% ipython --no-banner

In [1]: import numpy as np

In [2]: np.set_printoptions(suppress=True, linewidth=160)

In [3]: data = np.load("run14.npy")

In [4]: data
Out[4]: 
array([[-21.8,  39.3,   4.8, -23.1,  18. , -43.3,  -4.4, -18.6,  17.8,  -7.3,  15. ],
       [ -3.8,   4.5,  -2.9, -12.7,  18. ,  11. ,  12.5,  -6.2,   7.7,  18.8, -16.6],
       [ -1.7, -13.8, -23.5,   3.8,   4.5, -21.3, -13.5,   3.4,   2.1, -17.8,   0.5],
       [  1.5,  -8. , -13.6,   3.6, -27.9,  -2.2,   1.2,  -2.7,  -9.6,   0.3,   0.5],
       [ 21.5, -19.2,  -2.2,  -2.3,  22.7,  14.2,   7.1,  -1.5,   8.6,   7.4, -19.6],
       [  1.1,  -1.4,  -0.7,   2.3, -19.7,  17.1,  10.9,  -3.7,   1.8,   1.9,  -7.3],
       [-11.4,  22.9,  -6.4,   9.6,   1.6,  12.7,  28.2, -16.7, -29.1, -13.2,   6.4],
       [ -6.6,  20.4,  -6.2,   6.5,  -9.4,  14.1,   0.5,   4.5,  -0.5,   2. ,  -0.3],
       [ -2.6,   1.6,  16.5,   5.1, -19.9,  21.7, -11.4, -16.3,  -9. ,   7.7,  -6.1],
       [  8.4,  -8.8,   3.5,  12.4,   9.4,  11.7, -22.4,   8.6,  -7.1,   6.2, -11.5],
       [ 10.9,  -9.4, -12.2, -13.7, -14.8,  -4.8,  -0.2,   4.3,   1.5, -19.1,  -8.2],
       [  2.7,  12.8,  11.1,  -5.2,  -3.8,   3.7,  -2.9,  -2.6,   7. ,  -8.2,   2.6],
       [ -0.6, -10.6,   3.8,   8.1, -20.8, -14.5,  14.4,  19.2,   7.5, -18.8,  -5.5],
       [  5.8,  19.6,  -6.3,  16.6, -18.2,  29.5,   5.8,   1.5, -24.2, -12.1, -11.7]])

In [5]: np.abs(data).max()
Out[5]: np.float64(43.3)

In [6]: np.round(data.mean(axis=0), 1)
Out[6]: array([ 0.2,  3.6, -2.4,  0.8, -4.3,  3.5,  1.8, -1.9, -1.8, -3.7, -4.4])

In [7]: np.round(data.sum(axis=0), 1)
Out[7]: array([  3.4,  49.9, -34.3,  11. , -60.3,  49.6,  25.8, -26.8, -25.5, -52.2, -61.8])

In [8]: np.count_nonzero(data)
Out[8]: np.int64(154)

In [9]: np.round(data.sum(axis=1), 1)
Out[9]: array([-23.6,  30.3, -77.3, -56.9,  36.7,   2.3,   4.6,  25. , -12.7,  10.4, -65.7,  17.2, -17.8,   6.3])

In [10]: round(float(np.linalg.norm(data)), 1)
Out[10]: 163.1

In [11]: W0 = np.loadtxt("m.csv", delimiter=",")

In [12]: W0
Out[12]: 
array([[ 449.,   84., -104.,  -41.,  193., -183.,   85.],
       [  84.,  235., -129.,  -95., -134.,  -45.,  -80.],
       [-104., -129.,  393.,   26.,  -70.,  172.,   88.],
       [ -41.,  -95.,   26.,  438.,   83., -208., -156.],
       [ 193., -134.,  -70.,   83.,  365., -102.,   49.],
       [-183.,  -45.,  172., -208., -102.,  380.,  111.],
       [  85.,  -80.,   88., -156.,   49.,  111.,  495.]])

In [13]: vec = np.array([2, 5, 0, 0, 2, 2, 3])

In [14]: rhs = W0 @ vec

In [15]: c, lr = np.zeros(7), 1 / np.linalg.norm(W0, 2) ** 2

In [16]: for i in range(12):
    ...:     c -= lr * W0.T @ (W0 @ c - rhs)
    ...:     if i % 2 == 0: print(i, round(np.linalg.norm(W0 @ c - rhs), 1))
    ...: 
0 1179.1
2 475.9
4 405.9
6 381.7
8 364.7
10 351.2

In [17]: c.round(1)
Out[17]: array([ 2.5,  1.2, -0.5, -1.9,  0.2,  0.3,  2.2])
